>>> import numpy as np
>>> np.set_printoptions(suppress=True, linewidth=120)
>>> tidy = lambda a: np.round(a, 3) + 0
>>> arr = np.load("m.npy")
>>> arr
array([[  3.,  -2., -10.,   2.],
       [ -2.,   0.,   5.,  -1.],
       [-10.,   5.,  24.,  -5.],
       [  2.,  -1.,  -5.,   0.]])
>>> np.linalg.matrix_rank(arr, rtol=0.1)
np.int64(1)
>>> print(np.argsort(-np.linalg.norm(arr, axis=0).round(6), kind="stable")[:3])
[2 0 1]
>>> O, r_ = np.linalg.qr(arr)
>>> tidy(abs(r_[0, 0])), tidy(np.linalg.norm(arr[:, 0]))
(np.float64(10.817), np.float64(10.817))
>>> np.allclose(r_.T @ r_, arr.T @ arr)
True
>>> tidy(r_)
array([[-10.817,   5.362,  26.811,  -5.362],
       [  0.   ,   1.117,   1.109,  -0.222],
       [  0.   ,   0.   ,   2.442,  -0.407],
       [  0.   ,   0.   ,   0.   ,  -1.017]])
>>> tidy(O @ r_)
array([[  3.,  -2., -10.,   2.],
       [ -2.,   0.,   5.,  -1.],
       [-10.,   5.,  24.,  -5.],
       [  2.,  -1.,  -5.,   0.]])
>>> print(O.shape, r_.shape)
(4, 4) (4, 4)
>>> tidy(O.T @ O)
array([[1., 0., 0., 0.],
       [0., 1., 0., 0.],
       [0., 0., 1., 0.],
       [0., 0., 0., 1.]])
>>> r0 = np.array([1, -3])
>>> np.correlate(arr[1], arr[2], "full")
array([ 10., -48., -35., 145.,   1., -55.,  10.])
>>> print(np.array([np.convolve(row, r0, "same") for row in arr]))
[[  3. -11.  -4.  32.]
 [ -2.   6.   5. -16.]
 [-10.  35.   9. -77.]
 [  2.  -7.  -2.  15.]]
>>> np.polyval(r0, arr[1])
array([-5., -3.,  2., -4.])
>>> np.cross(arr[1, :3], arr[2, :3])
array([-25.,  -2., -10.])
>>> print(np.convolve(arr[1], r0))
[ -2.   6.   5. -16.   3.]
>>> E = np.loadtxt("x.csv", delimiter=",")
>>> E
array([[ 0.4,  1. , -0.2,  0.2,  0.4],
       [ 0. ,  0.9, -1. , -0.3,  0.1],
       [-0.9,  1.2,  0.1, -2. ,  0.8],
       [ 1.1,  1.7, -0.3,  1.5,  0.3],
       [-1. , -2.6,  0.6, -1.5,  0.8],
       [-0.9,  1.2,  1.7,  0.6,  1.4],
       [-1.8, -0.4, -0.9,  0.8, -0.2],
       [ 1.9, -1.3,  0.5, -1.1,  1. ],
       [ 0.2, -0.1,  1.8, -0.5, -1.6],
       [ 0.9,  0.4, -1.2, -0.6, -0.2],
       [-0.2,  0.1,  0.5,  1. ,  0.2],
       [-0.7,  1.3, -1. ,  0.3,  0.6],
       [-0.7,  0.7, -1.4,  0.4,  0.4],
       [-1.7,  0.3,  0.7, -0.8, -0.3],
       [-1.8,  0.2,  0.5,  0.5,  1. ],
       [ 1.1,  0.6,  0.1,  0.5,  1.8],
       [ 2.4, -1.5,  0.9, -0.8,  0.3],
       [ 0.3,  0.3, -1.3,  1.4,  0.8],
       [-6. , -1. , 31. ,  9. ,  1. ],
       [-0.8, -0.9, -0.6,  0.4,  0.4],
       [-0.6, -0.1,  1.5,  0.8,  0.5],
       [ 0. ,  0.1,  0.5,  1.3,  2.2],
       [ 0.5, -0.9, -2. ,  0. ,  0.7],
       [ 0.6,  1.4, -1. ,  0.7,  0.4],
       [ 1. ,  0.4, -0.6, -1.2, -1.5],
       [ 0.4, -0.6, -1.1, -0.8,  1.2]])
>>> blk = np.stack([E, 2 * E, E[::-1]])
>>> np.linalg.matrix_rank(blk)
array([5, 5, 5])
>>> print(tidy(np.linalg.norm(blk, axis=(1, 2))))
[34.699 69.399 34.699]
>>> tidy(np.einsum("bij,cij->bc", blk, blk))
array([[1204.04, 2408.08,    6.5 ],
       [2408.08, 4816.16,   13.  ],
       [   6.5 ,   13.  , 1204.04]])
>>> np.linalg.matrix_rank(blk.reshape(3, -1))
np.int64(2)
>>> data = np.loadtxt("out12.csv", delimiter=",")
>>> data
array([[-1.3  ,  3.824, -1.3  ],
       [ 0.7  , -1.787,  0.5  ],
       [-0.4  ,  1.037,  0.   ],
       [-1.8  ,  5.304,  0.2  ],
       [-0.6  ,  1.632,  1.5  ],
       [-0.6  ,  1.62 , -2.   ],
       [-0.8  ,  2.428, -0.7  ],
       [-0.3  ,  1.044, -1.1  ],
       [-0.6  ,  1.787, -0.9  ],
       [ 0.5  , -1.579, -0.6  ],
       [ 0.1  , -0.338,  2.   ],
       [ 0.8  , -2.356, -0.8  ],
       [ 1.2  , -3.67 ,  0.3  ],
       [-0.5  ,  1.689,  1.4  ],
       [-0.4  ,  1.343,  0.1  ],
       [ 1.8  , -5.418,  0.5  ],
       [ 0.9  , -2.802, -0.4  ],
       [ 0.3  , -0.892,  0.4  ],
       [-0.3  ,  1.027, -0.7  ],
       [ 1.8  , -5.317, -0.2  ],
       [ 0.4  , -1.098, -0.8  ],
       [ 0.1  , -0.274, -0.3  ],
       [-0.1  ,  0.421,  1.5  ],
       [ 1.6  , -4.785,  0.   ],
       [ 0.7  , -2.129,  1.   ],
       [-0.6  ,  2.028, -0.6  ],
       [-0.7  ,  2.176,  0.9  ],
       [ 0.7  , -2.153,  1.3  ],
       [ 2.4  , -7.261, -1.5  ],
       [ 0.5  , -1.701, -0.9  ],
       [ 0.9  , -2.768, -0.1  ]])
>>> # column 1 is much longer than the rest
>>> M2 = np.c_[data[:, :2] @ np.array([[-1, 1], [3, 2]]), np.array([5, 9, 1, 7, -1, 3, -7, -1, -9, 6, -3, -4, -1, 0, -2, -1, 7, -4, 0, -1, -5, -5, -5, 3, -7, -8, 3, -8, 3, -6, -6])]
>>> tidy(M2)
array([[ 12.772,   6.348,   5.   ],
       [ -6.061,  -2.874,   9.   ],
       [  3.511,   1.674,   1.   ],
       [ 17.712,   8.808,   7.   ],
       [  5.496,   2.664,  -1.   ],
       [  5.46 ,   2.64 ,   3.   ],
       [  8.084,   4.056,  -7.   ],
       [  3.432,   1.788,  -1.   ],
       [  5.961,   2.974,  -9.   ],
       [ -5.237,  -2.658,   6.   ],
       [ -1.114,  -0.576,  -3.   ],
       [ -7.868,  -3.912,  -4.   ],
       [-12.21 ,  -6.14 ,  -1.   ],
       [  5.567,   2.878,   0.   ],
       [  4.429,   2.286,  -2.   ],
       [-18.054,  -9.036,  -1.   ],
       [ -9.306,  -4.704,   7.   ],
       [ -2.976,  -1.484,  -4.   ],
       [  3.381,   1.754,   0.   ],
       [-17.751,  -8.834,  -1.   ],
       [ -3.694,  -1.796,  -5.   ],
       [ -0.922,  -0.448,  -5.   ],
       [  1.363,   0.742,  -5.   ],
       [-15.955,  -7.97 ,   3.   ],
       [ -7.087,  -3.558,  -7.   ],
       [  6.684,   3.456,  -8.   ],
       [  7.228,   3.652,   3.   ],
       [ -7.159,  -3.606,  -8.   ],
       [-24.183, -12.122,   3.   ],
       [ -5.603,  -2.902,  -6.   ],
       [ -9.204,  -4.636,  -6.   ]])
>>> tidy(np.linalg.lstsq(data, M2[:, 0])[0])
array([-1.,  3.,  0.])
>>> np.linalg.matrix_rank(np.c_[data, M2])
np.int64(4)
>>> np.linalg.matrix_rank(M2)
np.int64(3)
>>> cen = (data - data.mean(axis=0)) / data.std(axis=0)
>>> np.argwhere(np.abs(cen) > 2)
array([[ 3,  0],
       [ 3,  1],
       [ 5,  2],
       [10,  2],
       [28,  0],
       [28,  1]])
>>> beta = np.linalg.lstsq(np.delete(cen, 0, axis=1), cen[:, 0])[0]
>>> print(tidy(beta))
[-0.999  0.006]
>>> tidy(1 - np.var(cen[:, 0] - np.delete(cen, 0, axis=1) @ beta))
np.float64(0.998)
>>> tidy(np.linalg.norm(data[27], 1)), tidy(np.linalg.norm(data[27], np.inf))
(np.float64(4.153), np.float64(2.153))
>>> tidy(np.linalg.norm(data, 1)), tidy(np.linalg.norm(data, np.inf))
(np.float64(73.688), np.float64(11.161))
>>> print(tidy(np.linalg.norm(data, axis=0)))
[ 5.385 16.179  5.367]
>>> print([round(float(np.linalg.det(arr[:i, :i])), 2) + 0 for i in range(1, 5)])
[3.0, -4.0, 29.0, -30.0]
>>> print(np.all(np.linalg.eigvalsh(arr) > 0))
False
>>> r0, v = data[30], data[8]
>>> print(tidy(r0 @ r0))
8.482
>>> pr = (r0 @ v) / (r0 @ r0) * r0
>>> tidy((v - pr) @ r0)
np.float64(0.0)
>>> np.linalg.matrix_rank(np.outer(r0, v))
np.int64(1)
>>> print(tidy(pr))
[-0.573  1.761  0.064]
>>> tidy(np.outer(r0, v))
array([[-0.54 ,  1.608, -0.81 ],
       [ 1.661, -4.946,  2.491],
       [ 0.06 , -0.179,  0.09 ]])
>>> W0 = np.loadtxt("w.csv", delimiter=",")
>>> tidy(W0)
array([[0.2  , 0.2  , 0.   , 0.2  , 0.2  , 0.2  , 0.   ],
       [0.   , 0.667, 0.   , 0.   , 0.   , 0.   , 0.333],
       [0.   , 0.5  , 0.5  , 0.   , 0.   , 0.   , 0.   ],
       [0.   , 0.   , 0.25 , 0.5  , 0.   , 0.25 , 0.   ],
       [0.   , 0.   , 0.   , 0.   , 0.667, 0.   , 0.333],
       [0.167, 0.   , 0.167, 0.167, 0.   , 0.333, 0.167],
       [0.   , 0.25 , 0.   , 0.25 , 0.25 , 0.   , 0.25 ]])
>>> # rows sum to 1
>>> tidy(np.linalg.svd(W0, compute_uv=False))
array([1.086, 0.78 , 0.732, 0.423, 0.303, 0.248, 0.047])
>>> tidy(W0.mean(axis=0))
array([0.052, 0.231, 0.131, 0.16 , 0.16 , 0.112, 0.155])
>>> tidy(np.abs(W0).max())
np.float64(0.667)
>>> np.linalg.matrix_rank(W0)
np.int64(7)
>>> M2 = np.linalg.inv(W0)
>>> tidy(np.linalg.inv(M2))
array([[0.2  , 0.2  , 0.   , 0.2  , 0.2  , 0.2  , 0.   ],
       [0.   , 0.667, 0.   , 0.   , 0.   , 0.   , 0.333],
       [0.   , 0.5  , 0.5  , 0.   , 0.   , 0.   , 0.   ],
       [0.   , 0.   , 0.25 , 0.5  , 0.   , 0.25 , 0.   ],
       [0.   , 0.   , 0.   , 0.   , 0.667, 0.   , 0.333],
       [0.167, 0.   , 0.167, 0.167, 0.   , 0.333, 0.167],
       [0.   , 0.25 , 0.   , 0.25 , 0.25 , 0.   , 0.25 ]])
>>> tidy(np.linalg.det(W0) * np.linalg.det(M2))
np.float64(1.0)
>>> tidy(W0 @ M2)
array([[1., 0., 0., 0., 0., 0., 0.],
       [0., 1., 0., 0., 0., 0., 0.],
       [0., 0., 1., 0., 0., 0., 0.],
       [0., 0., 0., 1., 0., 0., 0.],
       [0., 0., 0., 0., 1., 0., 0.],
       [0., 0., 0., 0., 0., 1., 0.],
       [0., 0., 0., 0., 0., 0., 1.]])
>>> tidy(np.linalg.det(W0) * M2)
array([[ 0.001, -0.005,  0.002, -0.006, -0.004,  0.004,  0.009],
       [ 0.001,  0.002,  0.   ,  0.001,  0.   , -0.001, -0.002],
       [-0.001, -0.002,  0.002, -0.001,  0.   ,  0.001,  0.002],
       [ 0.   , -0.001,  0.   ,  0.   , -0.001,  0.   ,  0.004],
       [ 0.001,  0.   ,  0.   ,  0.001,  0.002, -0.001, -0.002],
       [ 0.001,  0.005, -0.002,  0.005,  0.003, -0.001, -0.009],
       [-0.002, -0.001,  0.   , -0.002, -0.001,  0.003,  0.004]])
>>> (np.abs(M2) > 1e-9).astype(int)
array([[1, 1, 1, 1, 1, 1, 1],
       [1, 1, 0, 1, 1, 1, 1],
       [1, 1, 1, 1, 1, 1, 1],
       [0, 1, 0, 0, 1, 0, 1],
       [1, 1, 0, 1, 1, 1, 1],
       [1, 1, 1, 1, 1, 1, 1],
       [1, 1, 0, 1, 1, 1, 1]])
>>> rng = np.random.default_rng(141)
>>> idx = rng.permutation(7)
>>> M2 = W0[:, idx] * rng.choice([-1, 1], 7)
>>> tidy(M2)
array([[ 0.2  ,  0.   ,  0.   , -0.2  , -0.2  , -0.2  , -0.2  ],
       [ 0.   ,  0.333,  0.   , -0.667,  0.   ,  0.   ,  0.   ],
       [ 0.   ,  0.   ,  0.5  , -0.5  ,  0.   ,  0.   ,  0.   ],
       [ 0.   ,  0.   ,  0.25 ,  0.   , -0.25 , -0.5  ,  0.   ],
       [ 0.   ,  0.333,  0.   ,  0.   ,  0.   ,  0.   , -0.667],
       [ 0.167,  0.167,  0.167,  0.   , -0.333, -0.167,  0.   ],
       [ 0.   ,  0.25 ,  0.   , -0.25 ,  0.   , -0.25 , -0.25 ]])
>>> left, _, VT = np.linalg.svd(W0.T @ M2)
>>> tidy(left @ VT)
array([[ 1.,  0.,  0.,  0.,  0.,  0.,  0.],
       [ 0.,  0.,  0., -1.,  0.,  0.,  0.],
       [ 0.,  0.,  1.,  0.,  0.,  0.,  0.],
       [ 0.,  0.,  0.,  0.,  0., -1.,  0.],
       [ 0.,  0.,  0.,  0.,  0.,  0., -1.],
       [ 0.,  0.,  0.,  0., -1.,  0.,  0.],
       [ 0.,  1.,  0.,  0.,  0.,  0.,  0.]])
>>> r0 = np.array([-1, 5, 3, 8, -9, 0, 2])
>>> M2 = W0 + np.outer(r0, np.eye(7)[2])
>>> np.linalg.matrix_rank(np.linalg.inv(M2) - np.linalg.inv(W0), tol=1e-8)
np.int64(1)
>>> tidy(np.linalg.det(M2) / np.linalg.det(W0)), tidy(1 + np.linalg.solve(W0, r0)[2])
(np.float64(-1.75), np.float64(-1.75))
>>> t = np.radians(15)
>>> r_ = np.eye(7)
>>> r_[5, 5] = r_[2, 2] = np.cos(t)
>>> r_[5, 2], r_[2, 5] = -np.sin(t), np.sin(t)
>>> tidy(r_)
array([[ 1.   ,  0.   ,  0.   ,  0.   ,  0.   ,  0.   ,  0.   ],
       [ 0.   ,  1.   ,  0.   ,  0.   ,  0.   ,  0.   ,  0.   ],
       [ 0.   ,  0.   ,  0.966,  0.   ,  0.   ,  0.259,  0.   ],
       [ 0.   ,  0.   ,  0.   ,  1.   ,  0.   ,  0.   ,  0.   ],
       [ 0.   ,  0.   ,  0.   ,  0.   ,  1.   ,  0.   ,  0.   ],
       [ 0.   ,  0.   , -0.259,  0.   ,  0.   ,  0.966,  0.   ],
       [ 0.   ,  0.   ,  0.   ,  0.   ,  0.   ,  0.   ,  1.   ]])
>>> M2 = W0 @ r_.T
>>> print(tidy(np.linalg.det(r_)), tidy(np.trace(r_)))
1.0 6.932
>>> print(tidy(np.abs(M2 - W0).max(axis=0)))
[0.    0.    0.081 0.    0.    0.129 0.   ]
>>> np.allclose(np.linalg.norm(W0, axis=1), np.linalg.norm(M2, axis=1))
True
>>> print(tidy(M2))
[[ 0.2    0.2    0.052  0.2    0.2    0.193  0.   ]
 [ 0.     0.667  0.     0.     0.     0.     0.333]
 [ 0.     0.5    0.483  0.     0.    -0.129  0.   ]
 [ 0.     0.     0.306  0.5    0.     0.177  0.   ]
 [ 0.     0.     0.     0.     0.667  0.     0.333]
 [ 0.167  0.     0.247  0.167  0.     0.279  0.167]
 [ 0.     0.25   0.     0.25   0.25   0.     0.25 ]]
